% python3 -q
>>> import numpy as np
>>> import numpy.linalg as la
>>> np.set_printoptions(precision=2, suppress=True, linewidth=100)
>>> A = np.loadtxt("w.csv", delimiter=",")
>>> A
array([[ -0.9,  -1.5,  -1. ,  -0.5,   1.3,   0.1,   1.1,   1.1],
       [  0.6,  -1.6,  -0.3,   1.2,  -0.8,  -0.8,  -0.3,   0.1],
       [ -0.6,  -0.8,   0.7,   0.2,  -0.1,   0.3,  -0.5,   0. ],
       [  1.9,   0.4,   0.3,   0.9,  -0.8,  -2.8,   0.6,   0.3],
       [  1.8,  -0.3,   0.5,  -1.1,   1.6,  -0.5,  -1. ,   0.6],
       [ -1.2,  -1.5,  -0.3,   0.4,  -0.4,   0.7,  -0.3,  -1.3],
       [ -0.5,  -0.4,   1.8,  -1.2,   1.6,   0.3,  -0.7,   1.2],
       [  0.2,  -1.3,  -0.6,   1.8,  -0.1,  -0.5,   2. ,  -0.6],
       [  0.5,   1.2,   1.2,   1.4,   0.2,   0.7,  -0.7,  -1.1],
       [ -1.1,  -1.3,   1.2,   1.2,   0.9,   0.8,  -0.1,   0. ],
       [  0. ,   0.4,  -1.1,   0.1,  -0.8,  -0.3,  -1.3,   0.3],
       [ -0.5,   1.3,   0. ,   0.7,   2.2,   1.6,   0.6,  -1.6],
       [ -1.1,   2.4,   0.5,   0.5,  -0.3,   0.9,  -0.4,   2.7],
       [  1.4,  -1.2,   2.1,  -0.5,   0.2,  -0.9,   0.4,   0.1],
       [ -0.3,   0.6,  -1.2,  -0.1,   1. ,  -0.8,   1.9,  -0.7],
       [  0.3,   0.4,   0. ,   1.3,  -1.8,   1.1,   2.8,   1.3],
       [ -0.6,   0.7,   0.3,  -0.3,   1.4,   0.1,  -1.5,   0.1],
       [ 10. , -26. , -30. ,  28. ,  14. ,  22. ,  -4. ,  -4. ],
       [ -0.8,  -0.1,   2.2,   1.1,   1.3,  -0.8,   0.6,   0.9],
       [  1.7,  -0.6,  -0.3,   2. ,  -0.9,   0.1,  -0.5,   0. ],
       [ -1.4,   0.3,   0.1,  -2.3,   0.4,   1.6,  -0.3,   0.4],
       [ -0.4,  -0.3,   2.8,   0.4,   0.5,   1.3,  -2.3,   0. ],
       [  0.1,  -1.4,  -0.6,  -2. ,  -1.2,   0. ,   1.6,  -1.1],
       [  1.7,   0.4,   1. ,   0.2,   0.8,  -0.9,   0. ,  -0.1]])
>>> B = np.c_[A[:, :4] @ np.array([[5, 1, 3, 2], [0, 5, 3, 4], [0, 2, 4, 0], [1, 0, 2, 5]]), np.array([0, 0, -2, 2, 3, 3, -3, -3, 2, -1, -2, -1, 0, 3, 3, 2, -2, 3, 3, -3, -1, -3, -1, 0])]
>>> B.round(2) + 0
array([[  -5. ,  -10.4,  -12.2,  -10.3,    0. ],
       [   4.2,   -8. ,   -1.8,    0.8,    0. ],
       [  -2.8,   -3.2,   -1. ,   -3.4,   -2. ],
       [  10.4,    4.5,    9.9,    9.9,    2. ],
       [   7.9,    1.3,    4.3,   -3.1,    3. ],
       [  -5.6,   -9.3,   -8.5,   -6.4,    3. ],
       [  -3.7,    1.1,    2.1,   -8.6,   -3. ],
       [   2.8,   -7.5,   -2.1,    4.2,   -3. ],
       [   3.9,    8.9,   12.7,   12.8,    2. ],
       [  -4.3,   -5.2,    0. ,   -1.4,   -1. ],
       [   0.1,   -0.2,   -3. ,    2.1,   -2. ],
       [  -1.8,    6. ,    3.8,    7.7,   -1. ],
       [  -5. ,   11.9,    6.9,    9.9,    0. ],
       [   6.5,   -0.4,    8. ,   -4.5,    3. ],
       [  -1.6,    0.3,   -4.1,    1.3,    3. ],
       [   2.8,    2.3,    4.7,    8.7,    2. ],
       [  -3.3,    3.5,    0.9,    0.1,   -2. ],
       [  78. , -180. , -112. ,   56. ,    3. ],
       [  -2.9,    3.1,    8.3,    3.5,    3. ],
       [  10.5,   -1.9,    6.1,   11. ,   -3. ],
       [  -9.3,    0.3,   -7.5,  -13.1,   -1. ],
       [  -1.6,    3.7,    9.9,    0. ,   -3. ],
       [  -1.5,   -8.1,  -10.3,  -15.4,   -1. ],
       [   8.7,    5.7,   10.7,    6. ,    0. ]])
>>> np.round(la.norm(B - A @ la.lstsq(A, B)[0], axis=0), 2) + 0
array([0.  , 0.  , 0.  , 0.  , 9.47])
>>> la.matrix_rank(np.c_[A, B])
np.int64(9)
>>> X = np.loadtxt("case12.csv", delimiter=",")
>>> X
array([[-2.56, -0.43,  0.7 ,  0.53, -1.07],
       [ 3.86, -2.33, -4.31, -1.44,  4.72],
       [ 0.29, -0.43, -1.48, -2.92,  1.95],
       [ 1.26, -0.13, -4.45, -4.77,  4.54],
       [-1.39,  1.59,  1.02, -0.72, -0.36],
       [-1.92,  3.46,  4.21,  1.54, -3.62],
       [ 2.44,  0.16, -3.58, -1.91,  3.05],
       [ 0.09,  2.87,  5.28,  3.45, -4.7 ],
       [-5.94, -1.62,  3.18,  1.62, -2.8 ],
       [-1.72,  0.9 ,  4.13,  6.01, -4.22],
       [ 1.58, -3.22, -6.72, -3.99,  6.3 ],
       [ 0.47, -0.13, -4.71, -4.41,  4.57],
       [ 2.37, -1.27, -1.69, -1.02,  1.26],
       [-0.49,  1.17,  3.69,  3.04, -3.64],
       [ 1.76, -1.56, -1.59,  0.23,  1.28],
       [ 0.71, -1.5 , -2.34, -1.86,  1.83],
       [ 6.08, -1.23, -4.64, -1.46,  3.85],
       [-4.84,  2.73,  5.25,  0.56, -3.88],
       [ 1.55, -0.09, -0.72, -0.5 ,  0.63],
       [-2.43, -0.41,  1.82,  0.5 , -0.99],
       [-1.27,  0.33, -0.68, -1.69,  1.57],
       [-2.74,  1.53,  3.29,  2.13, -4.03],
       [ 5.79,  0.37, -1.66,  0.46,  0.43],
       [-1.3 ,  0.15,  2.27,  1.05, -2.16],
       [-0.45, -1.66, -4.25, -3.04,  3.68],
       [-0.94,  0.75,  1.33,  0.12, -1.1 ],
       [-2.77,  0.18, -1.22, -3.38,  1.58],
       [-0.64, -0.77,  2.49,  3.63, -2.55],
       [ 2.01,  0.78,  1.47,  2.79, -1.75],
       [-0.15, -3.33, -6.74, -6.95,  6.44],
       [-2.53, -1.3 , -1.36, -4.28,  2.3 ],
       [-1.47,  1.01,  1.72,  0.56, -1.17],
       [ 6.08,  0.14, -0.98,  2.57, -0.59],
       [ 2.04, -1.07,  1.53,  4.67, -2.01],
       [ 1.27,  0.75, -2.97, -2.6 ,  3.46],
       [-1.16, -0.6 ,  0.4 ,  0.59, -0.8 ],
       [ 1.27, -1.1 , -2.28, -1.74,  1.91],
       [ 3.01,  1.68,  0.47,  0.62, -1.01],
       [-2.41, -0.58, -2.28, -2.7 ,  2.06]])
>>> W2 = X[[35, 37]].astype(float)
>>> for _ in range(3):
...     z = la.norm(X[:, None] - W2, axis=-1).argmin(axis=1)
...     W2 = np.array([X[z == j].mean(axis=0) for j in range(2)])
... 
>>> z
array([0, 1, 1, 1, 0, 0, 1, 0, 0, 0, 1, 1, 1, 0, 1, 1, 1, 0, 1, 0, 0, 0, 1, 0, 1, 0, 0, 0, 0, 1, 0,
       0, 1, 0, 1, 0, 1, 1, 0])
>>> np.bincount(z)
array([21, 18])
>>> F = np.loadtxt("x.csv", delimiter=",")
>>> F
array([[ 2.41,  2.4 , -0.03,  1.26],
       [ 3.16,  3.29,  0.  ,  1.54],
       [ 1.97,  2.01,  0.1 ,  0.88],
       [-0.93, -1.04,  0.01, -0.44],
       [ 8.72,  8.77,  0.08,  4.36],
       [-0.28, -0.27,  0.  , -0.06],
       [ 0.32,  0.09, -0.03,  0.  ],
       [ 2.35,  2.17,  0.04,  1.09],
       [ 0.49,  0.47, -0.06,  0.26],
       [-1.45, -1.43,  0.04, -0.68]])
>>> dist = la.norm(X[:, None] - X[None], axis=-1)
>>> la.matrix_rank(dist ** 2)
np.int64(7)
>>> B = np.c_[F[:, :2] @ np.array([[1, 3], [2, -1]]), np.array([3, 3, -2, -1, 3, -1, -3, 0, -3, -2])]
>>> B
array([[ 7.21,  4.83,  3.  ],
       [ 9.74,  6.19,  3.  ],
       [ 5.99,  3.9 , -2.  ],
       [-3.01, -1.75, -1.  ],
       [26.26, 17.39,  3.  ],
       [-0.82, -0.57, -1.  ],
       [ 0.5 ,  0.87, -3.  ],
       [ 6.69,  4.88,  0.  ],
       [ 1.43,  1.  , -3.  ],
       [-4.31, -2.92, -2.  ]])
>>> la.norm(la.qr(F)[0].T @ B, axis=0) ** 2 / ((B ** 2).sum(axis=0) + 1e-12)
array([1.  , 1.  , 0.54])
>>> la.matrix_rank(B)
np.int64(3)
>>> la.matrix_rank(np.c_[F, B])
np.int64(5)
>>> z = B[:, 2] > np.median(B[:, 2])
>>> r0 = B[z].mean(axis=0) - B[~z].mean(axis=0)
>>> np.argsort(-np.abs(r0).round(6), kind="stable")
array([0, 1, 2])
>>> z.astype(int)
array([1, 1, 0, 0, 1, 0, 0, 1, 0, 0])
>>> (((B - B.mean(axis=0)) @ r0 > 0) == z).mean()
np.float64(0.9)
>>> M = np.tanh(np.array([[-0.2],
...     [-1.2],
...     [2.2],
...     [0.5],
...     [1.9],
...     [-1.4],
...     [0.3],
...     [2.4],
...     [-2.4],
...     [-1.6],
...     [-0.9],
...     [1.0],
...     [-1.4],
...     [0.3],
...     [-0.8],
...     [0.5],
...     [0.7],
...     [-0.7],
...     [-2.0],
...     [1.2],
...     [-2.2],
...     [1.6],
...     [-2.5],
...     [1.0],
...     [0.3],
...     [-0.2],
...     [-0.4],
...     [-0.3],
...     [0.9],
...     [-1.2],
...     [1.0],
...     [1.1],
...     [1.4],
...     [0.2],
...     [-0.4],
...     [1.6]]) @ np.array([[-1.0, -1.0, -1.6]]))
>>> M
array([[ 0.2 ,  0.2 ,  0.31],
       [ 0.83,  0.83,  0.96],
       [-0.98, -0.98, -1.  ],
       [-0.46, -0.46, -0.66],
       [-0.96, -0.96, -1.  ],
       [ 0.89,  0.89,  0.98],
       [-0.29, -0.29, -0.45],
       [-0.98, -0.98, -1.  ],
       [ 0.98,  0.98,  1.  ],
       [ 0.92,  0.92,  0.99],
       [ 0.72,  0.72,  0.89],
       [-0.76, -0.76, -0.92],
       [ 0.89,  0.89,  0.98],
       [-0.29, -0.29, -0.45],
       [ 0.66,  0.66,  0.86],
       [-0.46, -0.46, -0.66],
       [-0.6 , -0.6 , -0.81],
       [ 0.6 ,  0.6 ,  0.81],
       [ 0.96,  0.96,  1.  ],
       [-0.83, -0.83, -0.96],
       [ 0.98,  0.98,  1.  ],
       [-0.92, -0.92, -0.99],
       [ 0.99,  0.99,  1.  ],
       [-0.76, -0.76, -0.92],
       [-0.29, -0.29, -0.45],
       [ 0.2 ,  0.2 ,  0.31],
       [ 0.38,  0.38,  0.56],
       [ 0.29,  0.29,  0.45],
       [-0.72, -0.72, -0.89],
       [ 0.83,  0.83,  0.96],
       [-0.76, -0.76, -0.92],
       [-0.8 , -0.8 , -0.94],
       [-0.89, -0.89, -0.98],
       [-0.2 , -0.2 , -0.31],
       [ 0.38,  0.38,  0.56],
       [-0.92, -0.92, -0.99]])
>>> # looks like rank 2
>>> vec = np.array([0, -2, 2])
>>> h1 = np.maximum(M @ vec, 0)
>>> np.flatnonzero(h1 > 1e-9)
array([ 0,  1,  5,  8,  9, 10, 12, 14, 17, 18, 20, 22, 25, 26, 27, 29, 34])
>>> M * (h1 > 1e-9)[:, None]
array([[ 0.2 ,  0.2 ,  0.31],
       [ 0.83,  0.83,  0.96],
       [-0.  , -0.  , -0.  ],
       [-0.  , -0.  , -0.  ],
       [-0.  , -0.  , -0.  ],
       [ 0.89,  0.89,  0.98],
       [-0.  , -0.  , -0.  ],
       [-0.  , -0.  , -0.  ],
       [ 0.98,  0.98,  1.  ],
       [ 0.92,  0.92,  0.99],
       [ 0.72,  0.72,  0.89],
       [-0.  , -0.  , -0.  ],
       [ 0.89,  0.89,  0.98],
       [-0.  , -0.  , -0.  ],
       [ 0.66,  0.66,  0.86],
       [-0.  , -0.  , -0.  ],
       [-0.  , -0.  , -0.  ],
       [ 0.6 ,  0.6 ,  0.81],
       [ 0.96,  0.96,  1.  ],
       [-0.  , -0.  , -0.  ],
       [ 0.98,  0.98,  1.  ],
       [-0.  , -0.  , -0.  ],
       [ 0.99,  0.99,  1.  ],
       [-0.  , -0.  , -0.  ],
       [-0.  , -0.  , -0.  ],
       [ 0.2 ,  0.2 ,  0.31],
       [ 0.38,  0.38,  0.56],
       [ 0.29,  0.29,  0.45],
       [-0.  , -0.  , -0.  ],
       [ 0.83,  0.83,  0.96],
       [-0.  , -0.  , -0.  ],
       [-0.  , -0.  , -0.  ],
       [-0.  , -0.  , -0.  ],
       [-0.  , -0.  , -0.  ],
       [ 0.38,  0.38,  0.56],
       [-0.  , -0.  , -0.  ]])
>>> np.maximum(M @ vec, 0) - np.maximum(-M @ vec, 0)
array([ 0.22,  0.25, -0.05, -0.4 , -0.08,  0.18, -0.31, -0.03,  0.03,  0.13,  0.35, -0.32,  0.18,
       -0.31,  0.38, -0.4 , -0.41,  0.41,  0.07, -0.25,  0.05, -0.13,  0.03, -0.32, -0.31,  0.22,
        0.37,  0.31, -0.35,  0.25, -0.32, -0.28, -0.18, -0.22,  0.37, -0.13])
>>> [round(float(x), 2) for x in la.svd(M, compute_uv=False)[:3]]
[7.99, 0.43, 0.0]
>>> np.argsort(-la.norm(M, axis=0).round(6), kind="stable")[:3]
array([2, 0, 1])
>>> W0 = np.loadtxt("run6.csv", delimiter=",")
>>> W0
array([[ 63., -56.,  56., -64.,  32.,   0.,   8., -24., -56.],
       [-56.,  48., -49.,  56., -28.,   0.,  -7.,  21.,  49.],
       [ 56., -49.,  48., -56.,  28.,   0.,   7., -21., -49.],
       [-64.,  56., -56.,  63., -32.,   0.,  -8.,  24.,  56.],
       [ 32., -28.,  28., -32.,  15.,   0.,   4., -12., -28.],
       [  0.,   0.,   0.,   0.,   0.,  -1.,   0.,   0.,   0.],
       [  8.,  -7.,   7.,  -8.,   4.,   0.,   0.,  -3.,  -7.],
       [-24.,  21., -21.,  24., -12.,   0.,  -3.,   8.,  21.],
       [-56.,  49., -49.,  56., -28.,   0.,  -7.,  21.,  48.]])
>>> vec = np.array([9, 7, 8, 1, 8, 8, 0, 2])
>>> y = A @ vec
>>> coef, lr = np.zeros(8), 1 / la.norm(A, 2) ** 2
>>> for i in range(20):
...     coef -= lr * A.T @ (A @ coef - y)
...     if i % 5 == 0: print(i, round(la.norm(A @ coef - y), 2))
... 
0 90.42
5 85.39
10 80.75
15 76.48
>>> coef
array([ 0.44,  1.16,  1.83,  0.43,  1.6 ,  0.81, -1.04,  0.48])
>>> round(float(la.cond(A)), 2)
17.9
>>> def softmax(z):
...     e = np.exp(z - z.max(axis=-1, keepdims=True))
...     return e / e.sum(axis=-1, keepdims=True)
... 
>>> np.round(softmax(10 * W0[8]), 2) + 0
array([0., 0., 0., 1., 0., 0., 0., 0., 0.])
>>> np.round(softmax(W0[8] + 4), 2) + 0
array([0., 0., 0., 1., 0., 0., 0., 0., 0.])
>>> S = W0 @ W0.T / np.sqrt(9)
>>> np.round(softmax(S + np.triu(np.full(S.shape, -np.inf), 1)), 2) + 0
array([[1.  , 0.  , 0.  , 0.  , 0.  , 0.  , 0.  , 0.  , 0.  ],
       [0.  , 1.  , 0.  , 0.  , 0.  , 0.  , 0.  , 0.  , 0.  ],
       [1.  , 0.  , 0.  , 0.  , 0.  , 0.  , 0.  , 0.  , 0.  ],
       [0.  , 0.  , 0.  , 1.  , 0.  , 0.  , 0.  , 0.  , 0.  ],
       [1.  , 0.  , 0.  , 0.  , 0.  , 0.  , 0.  , 0.  , 0.  ],
       [0.16, 0.16, 0.16, 0.16, 0.16, 0.22, 0.  , 0.  , 0.  ],
       [1.  , 0.  , 0.  , 0.  , 0.  , 0.  , 0.  , 0.  , 0.  ],
       [0.  , 0.  , 0.  , 1.  , 0.  , 0.  , 0.  , 0.  , 0.  ],
       [0.  , 0.  , 0.  , 1.  , 0.  , 0.  , 0.  , 0.  , 0.  ]])
>>> softmax(S)[8] @ W0
array([-64.,  56., -56.,  63., -32.,   0.,  -8.,  24.,  56.])
>>> rng = np.random.default_rng(62)
>>> z = rng.permutation(9)
>>> B = W0[:, z] * rng.choice([-1, 1], 9)
>>> B
array([[  8.,  32., -56., -56.,  63.,  56.,  24.,  -0., -64.],
       [ -7., -28.,  49.,  49., -56., -48., -21.,  -0.,  56.],
       [  7.,  28., -49., -48.,  56.,  49.,  21.,  -0., -56.],
       [ -8., -32.,  56.,  56., -64., -56., -24.,  -0.,  63.],
       [  4.,  15., -28., -28.,  32.,  28.,  12.,  -0., -32.],
       [  0.,   0.,   0.,  -0.,   0.,  -0.,  -0.,   1.,   0.],
       [  0.,   4.,  -7.,  -7.,   8.,   7.,   3.,  -0.,  -8.],
       [ -3., -12.,  21.,  21., -24., -21.,  -8.,  -0.,  24.],
       [ -7., -28.,  48.,  49., -56., -49., -21.,  -0.,  56.]])
>>> Uu, _, Vt = la.svd(W0.T @ B)
>>> z
array([6, 4, 8, 2, 0, 1, 7, 5, 3])
>>> np.round(la.lstsq(W0, B)[0], 2) + 0
array([[ 0.,  0.,  0.,  0.,  1.,  0.,  0.,  0.,  0.],
       [ 0.,  0.,  0.,  0.,  0., -1.,  0.,  0.,  0.],
       [ 0.,  0.,  0., -1.,  0.,  0.,  0.,  0.,  0.],
       [ 0.,  0.,  0.,  0.,  0.,  0.,  0.,  0.,  1.],
       [ 0.,  1.,  0.,  0.,  0.,  0.,  0.,  0.,  0.],
       [ 0.,  0.,  0.,  0.,  0.,  0.,  0., -1.,  0.],
       [ 1.,  0.,  0.,  0.,  0.,  0.,  0.,  0.,  0.],
       [ 0.,  0.,  0.,  0.,  0.,  0., -1.,  0.,  0.],
       [ 0.,  0.,  1.,  0.,  0.,  0.,  0.,  0.,  0.]])
